>>> import numpy as np
>>> np.set_printoptions(precision=2, suppress=True, linewidth=140)
>>> r0 = np.array([2, 1, 2]) + 0.5
>>> m1 = np.outer(r0, r0) / (r0 @ r0)
>>> print(m1)
[[0.42 0.25 0.42]
 [0.25 0.15 0.25]
 [0.42 0.25 0.42]]
>>> round(np.linalg.det(m1.T), 2)
np.float64(0.0)
>>> np.abs(np.diag(np.linalg.qr(m1)[1])) > 1e-9
array([ True, False, False])
>>> try:
...     np.linalg.inv(m1)
... except np.linalg.LinAlgError as e:
...     print("failed:", e)
... 
failed: Singular matrix
>>> np.linalg.lstsq(m1[:-1].T, m1[-1])[2]
np.int32(1)
>>> np.allclose(m1[:-1].T @ np.linalg.lstsq(m1[:-1].T, m1[-1])[0], m1[-1])
True
>>> np.argsort(-np.linalg.norm(m1, axis=0).round(6), kind="stable")[:3]
array([0, 2, 1])
>>> [round(float(x), 2) for x in np.linalg.svd(m1, compute_uv=False)[:3]]
[1.0, 0.0, 0.0]
>>> np.linalg.cond(m1) > 100
np.True_
>>> K = np.load("layer4.npy")
>>> K
array([[0, 1, 0, 1, 0],
       [1, 0, 0, 1, 0],
       [0, 0, 0, 0, 1],
       [1, 1, 0, 0, 0],
       [0, 0, 1, 0, 0]])
>>> Q = K.astype(float).copy()
>>> for j in range(5):
...     Q[:, j] -= Q[:, :j] @ (Q[:, :j].T @ Q[:, j])
...     Q[:, j] /= np.linalg.norm(Q[:, j])
... 
>>> print(np.round(Q.T @ Q, 2) + 0)
[[1. 0. 0. 0. 0.]
 [0. 1. 0. 0. 0.]
 [0. 0. 1. 0. 0.]
 [0. 0. 0. 1. 0.]
 [0. 0. 0. 0. 1.]]
>>> Q
array([[ 0.  ,  0.82,  0.  ,  0.58,  0.  ],
       [ 0.71, -0.41,  0.  ,  0.58,  0.  ],
       [ 0.  ,  0.  ,  0.  ,  0.  ,  1.  ],
       [ 0.71,  0.41,  0.  , -0.58,  0.  ],
       [ 0.  ,  0.  ,  1.  ,  0.  ,  0.  ]])
>>> B = np.array([[0, 2], [1, 2], [0, 1], [0, 0], [0, 0]])
>>> np.einsum("ik,kj->ji", K, B)
array([[1, 0, 0, 1, 0],
       [2, 2, 0, 4, 1]])
>>> B.T @ K.T
array([[1, 0, 0, 1, 0],
       [2, 2, 0, 4, 1]])
>>> np.einsum("ij->j", K)
array([2, 2, 1, 2, 1])
>>> np.linalg.matrix_rank(np.vstack([K, B.T]))
np.int64(5)
>>> np.einsum("ij,ij->i", K, K)
array([2, 2, 1, 2, 1])
>>> vals, evecs = np.linalg.eigh(K)
>>> np.round(evecs.T @ K @ evecs, 2) + 0
array([[-1.,  0.,  0.,  0.,  0.],
       [ 0., -1.,  0.,  0.,  0.],
       [ 0.,  0., -1.,  0.,  0.],
       [ 0.,  0.,  0.,  1.,  0.],
       [ 0.,  0.,  0.,  0.,  2.]])
>>> np.unique(vals.round(6) + 0, return_counts=True)[1]
array([3, 1, 1])
>>> np.abs(evecs[:, -1]).round(6).argmax()
np.int64(0)
>>> np.linalg.svd(K, compute_uv=False)
array([2., 1., 1., 1., 1.])
>>> np.round(evecs.T @ evecs, 2) + 0
array([[1., 0., 0., 0., 0.],
       [0., 1., 0., 0., 0.],
       [0., 0., 1., 0., 0.],
       [0., 0., 0., 1., 0.],
       [0., 0., 0., 0., 1.]])
>>> np.abs(evecs[:, -1])
array([0.58, 0.58, 0.  , 0.58, 0.  ])
>>> rng = np.random.default_rng(553)
>>> z = rng.permutation(5)
>>> B = K[:, z] * rng.choice([-1, 1], 5)
>>> B
array([[ 0,  1,  1,  0,  0],
       [-1,  0,  1,  0,  0],
       [ 0,  0,  0,  0, -1],
       [-1,  1,  0,  0,  0],
       [ 0,  0,  0, -1,  0]])
>>> Uu, _, Vh = np.linalg.svd(K.T @ B)
>>> print(np.round(Uu @ Vh, 2) + 0)
[[-1.  0.  0.  0.  0.]
 [ 0.  1.  0.  0.  0.]
 [ 0.  0.  0. -1.  0.]
 [ 0.  0.  1.  0.  0.]
 [ 0.  0.  0.  0. -1.]]
>>> z
array([0, 1, 3, 2, 4])
>>> vals, evecs = np.linalg.eig(K)
>>> print(np.round(K @ evecs[:, 0] - vals[0] * evecs[:, 0], 2) + 0)
[0. 0. 0. 0. 0.]
>>> np.sort(np.linalg.eigvals(np.linalg.inv(K)))
array([-1. , -1. , -1. ,  0.5,  1. ])
>>> M = np.load("run0.npy")
>>> M
array([[ 5,  5,  5,  5],
       [ 5, 10, 10, 10],
       [ 5, 10, 15, 15],
       [ 5, 10, 15, 20]])
>>> low = np.linalg.cholesky(M)
>>> low @ low.T
array([[ 5.,  5.,  5.,  5.],
       [ 5., 10., 10., 10.],
       [ 5., 10., 15., 15.],
       [ 5., 10., 15., 20.]])
>>> np.linalg.eigvalsh(M).min() > 0
np.True_
>>> low
array([[2.24, 0.  , 0.  , 0.  ],
       [2.24, 2.24, 0.  , 0.  ],
       [2.24, 2.24, 2.24, 0.  ],
       [2.24, 2.24, 2.24, 2.24]])
>>> x0 = np.ones(4)
>>> for _ in range(7):
...     x0 = M @ x0
...     x0 /= np.linalg.norm(x0)
...     print(round(x0 @ M @ x0, 2))
... 
41.4
41.45
41.45
41.45
41.45
41.45
41.45
>>> print(x0)
[0.23 0.43 0.58 0.66]
>>> assert M == M.T
Traceback (most recent call last):
  File "<python-input-51>", line 1, in <module>
    assert M == M.T
           ^^^^^^^^
ValueError: The truth value of an array with more than one element is ambiguous. Use a.any() or a.all()
>>> (M + M.T) / 2
array([[ 5.,  5.,  5.,  5.],
       [ 5., 10., 10., 10.],
       [ 5., 10., 15., 15.],
       [ 5., 10., 15., 20.]])
>>> print(np.trace(M))
50
>>> np.linalg.matrix_power(M, 2)
array([[100, 175, 225, 250],
       [175, 325, 425, 475],
       [225, 425, 575, 650],
       [250, 475, 650, 750]])
>>> print(np.sort(np.abs(np.linalg.eigvals(M))))
[ 1.42  2.13  5.   41.45]
>>> np.round(np.abs(np.linalg.eigvals(M)).max(), 2)
np.float64(41.45)
>>> M.inv()
Traceback (most recent call last):
  File "<python-input-57>", line 1, in <module>
    M.inv()
    ^^^^^
AttributeError: 'numpy.ndarray' object has no attribute 'inv'
>>> print(np.allclose(M, M.T))
True
>>> r0 = np.array([1, 2, 1, 2])
>>> B = M + np.outer(r0, np.eye(4)[0])
>>> np.linalg.matrix_rank(np.linalg.inv(B) - np.linalg.inv(M), tol=1e-8)
np.int64(1)
>>> B
array([[ 6.,  5.,  5.,  5.],
       [ 7., 10., 10., 10.],
       [ 6., 10., 15., 15.],
       [ 7., 10., 15., 20.]])
>>> print(np.linalg.matrix_rank(B - M))
1
>>> data = np.loadtxt("test16.csv", delimiter=",")
>>> data
array([[ 14.,  -6.,   3.,   3.,   5.],
       [ 10.,  -6.,   2.,  -2.,   1.],
       [  0.,   0.,   0.,   0.,   0.],
       [  4.,   0.,   1.,   5.,   4.],
       [  8.,  -2.,  -5., -14.,   0.],
       [  3.,   0.,  -5.,  -9.,  -5.],
       [ -2.,   4.,  -1.,  -4.,   0.],
       [  4.,   0.,   1.,   5.,   4.],
       [  3.,   0.,  -5.,  -9.,  -5.],
       [  0.,   0.,   0.,   0.,   0.],
       [  5.,  -4.,  -4.,  -5.,  -5.],
       [  4.,   0.,   1.,   5.,   4.],
       [  4.,   0.,   1.,   5.,   4.],
       [  5.,  -4.,   2.,   3.,  -4.],
       [  7.,   0.,  -4.,  -4.,  -1.],
       [  5.,  -4.,  -4.,  -5.,  -5.],
       [  0.,   0.,   0.,   0.,   0.],
       [ 10.,  -6.,  -4., -10.,   0.],
       [  2.,   4.,   0.,   1.,   4.],
       [  5.,  -4.,  -4.,  -5.,  -5.],
       [  5.,  -4.,  -4.,  -5.,  -5.],
       [  5.,  -4.,  -4.,  -5.,  -5.],
       [  8.,  -4.,  -3.,  -6.,  -9.],
       [  7.,   0.,  -4.,  -4.,  -1.],
       [  4.,   0.,   1.,   5.,   4.],
       [  5.,  -4.,  -4.,  -5.,  -5.],
       [  4.,   0.,   1.,   5.,   4.],
       [  0.,   0.,   0.,   0.,   0.]])
>>> W1 = np.array([[4, 2], [1, 0], [3, 3], [5, 2], [0, 5]])
>>> c = np.array([-9, 4])
>>> act = np.maximum(data @ W1 + c, 0)
>>> (act > 0).astype(int)
array([[1, 1],
       [1, 1],
       [0, 1],
       [1, 1],
       [0, 0],
       [0, 0],
       [0, 0],
       [1, 1],
       [0, 0],
       [0, 1],
       [0, 0],
       [1, 1],
       [1, 1],
       [1, 1],
       [0, 0],
       [0, 0],
       [0, 1],
       [0, 0],
       [1, 1],
       [0, 0],
       [0, 0],
       [0, 0],
       [0, 0],
       [0, 0],
       [1, 1],
       [0, 0],
       [1, 1],
       [0, 1]])
>>> basis = np.array([[5, 5], [1, 5]])
>>> (act @ basis).round(6).argmax(axis=1)
array([1, 1, 1, 1, 0, 0, 0, 1, 0, 1, 0, 1, 1, 1, 0, 0, 1, 0, 1, 0, 0, 0, 0, 0, 1, 0, 1, 1])
>>> act @ basis
array([[397., 685.],
       [136., 260.],
       [  4.,  20.],
       [220., 400.],
       [  0.,   0.],
       [  0.,   0.],
       [  0.,   0.],
       [220., 400.],
       [  0.,   0.],
       [  4.,  20.],
       [  0.,   0.],
       [220., 400.],
       [220., 400.],
       [146., 170.],
       [  0.,   0.],
       [  0.,   0.],
       [  4.,  20.],
       [  0.,   0.],
       [ 70., 190.],
       [  0.,   0.],
       [  0.,   0.],
       [  0.,   0.],
       [  0.,   0.],
       [  0.,   0.],
       [220., 400.],
       [  0.,   0.],
       [220., 400.],
       [  4.,  20.]])
>>> W1 @ basis
array([[22, 30],
       [ 5,  5],
       [18, 30],
       [27, 35],
       [ 5, 25]])
>>> Uu, sv, Vh = np.linalg.svd(data, full_matrices=False)
>>> (sv > 1e-8).sum()
np.int64(5)
>>> Uu.shape, sv.shape, Vh.shape
((28, 5), (5,), (5, 5))
>>> print(np.cumsum(sv ** 2) / np.sum(sv ** 2))
[0.63 0.9  0.97 0.99 1.  ]
>>> print(sv)
[41.53 27.09 14.12  8.1   4.6 ]
>>> x0 = np.array([9, 8, 1, 6, 1])
>>> y = data @ x0
>>> np.linalg.lstsq(data, y)[0]
array([9., 8., 1., 6., 1.])
>>> np.linalg.solve(data.T @ data, data.T @ y)
array([9., 8., 1., 6., 1.])
>>> y = y + 0.3 * rng.normal(size=28)
>>> y
array([104.8 ,  32.94,  -0.18,  71.41, -32.67, -36.73, -11.16,  71.23, -36.94,  -0.03, -25.91,  70.92,  71.51,  29.41,  34.28, -26.12,
         0.08, -21.59,  59.41, -25.73, -25.82, -26.34,  -7.52,  33.64,  70.96, -25.51,  70.39,   0.45])
>>> c, *_ = np.linalg.lstsq(data, y)
>>> c.round()
array([9., 8., 1., 6., 1.])
>>> print([round(float(np.linalg.norm(np.linalg.solve(data.T @ data + lam * np.eye(5), data.T @ y))), 2) for lam in (0, 1, 10, 100)])
[13.52, 13.32, 11.97, 8.14]
>>> print(c)
[9.02 7.97 1.04 5.99 0.99]
>>> round(float(np.linalg.norm(y - data @ c)), 2)
1.58
>>> x0 = np.array([0, 0, -5, -2, 7])
>>> print(np.sign((data @ x0).round(6)))
[ 1.  1.  0.  1.  1.  1.  1.  1.  1.  0. -1.  1.  1. -1.  1. -1.  0.  1.  1. -1. -1. -1. -1.  1.  1. -1.  1.  0.]
>>> data @ x0
array([ 14.,   1.,   0.,  13.,  53.,   8.,  13.,  13.,   8.,   0.,  -5.,  13.,  13., -44.,  21.,  -5.,   0.,  40.,  26.,  -5.,  -5.,  -5.,
       -36.,  21.,  13.,  -5.,  13.,   0.])
>>> np.einsum("ij,j->i", data, x0)
array([ 14.,   1.,   0.,  13.,  53.,   8.,  13.,  13.,   8.,   0.,  -5.,  13.,  13., -44.,  21.,  -5.,   0.,  40.,  26.,  -5.,  -5.,  -5.,
       -36.,  21.,  13.,  -5.,  13.,   0.])
>>> x0 @ data
Traceback (most recent call last):
  File "<python-input-94>", line 1, in <module>
    x0 @ data
    ~~~^~~~~~
ValueError: matmul: Input operand 1 has a mismatch in its core dimension 0, with gufunc signature (n?,k),(k,m?)->(n?,m?) (size 28 is different from 5)
>>> np.linalg.norm(data @ x0) <= np.linalg.norm(data, 2) * np.linalg.norm(x0) + 1e-9
np.True_
>>> data @ np.eye(5)[3]
array([  3.,  -2.,   0.,   5., -14.,  -9.,  -4.,   5.,  -9.,   0.,  -5.,   5.,   5.,   3.,  -4.,  -5.,   0., -10.,   1.,  -5.,  -5.,  -5.,
        -6.,  -4.,   5.,  -5.,   5.,   0.])
>>> W0 = np.loadtxt("arr.csv", delimiter=",")
>>> W0
array([[ 3.3,  3. ,  7. , -6. ,  3. , -5. ],
       [ 5. , -8.7, -4. , -3. ,  0. , -4. ],
       [ 5. , -3. , -2.7,  6. , -6. , -8. ],
       [ 8. ,  7. ,  8. ,  8.3, -8. ,  3. ],
       [ 8. ,  3. ,  4. , -5. ,  9.3,  2. ],
       [ 3. ,  3. ,  7. , -6. ,  3. , -4.7]])
>>> z = rng.permutation(3)
>>> z
array([1, 0, 2])
>>> B = m1[z][:, z]
>>> print(np.allclose(B, m1))
False
>>> np.trace(B)
np.float64(1.0)
>>> C2 = W0.T @ W0
>>> np.allclose(C2, C2.T)
True
>>> (W0 @ W0.T).shape
(6, 6)
>>> np.diag(C2)
array([197.89, 160.69, 201.29, 210.89, 204.49, 140.09])
>>> np.linalg.matrix_rank(C2)
np.int64(6)
>>> print(np.round(np.linalg.eigvalsh(C2)[::-1], 2) + 0)
[427.46 366.13 221.98  83.54  16.23   0.  ]
>>> np.linalg.matrix_rank(W0, rtol=0.1)
np.int64(5)
>>> np.linalg.cond(W0) > 100
np.True_
>>> [round(float(x), 2) for x in np.linalg.svd(W0, compute_uv=False)[:3]]
[20.68, 19.13, 14.9]
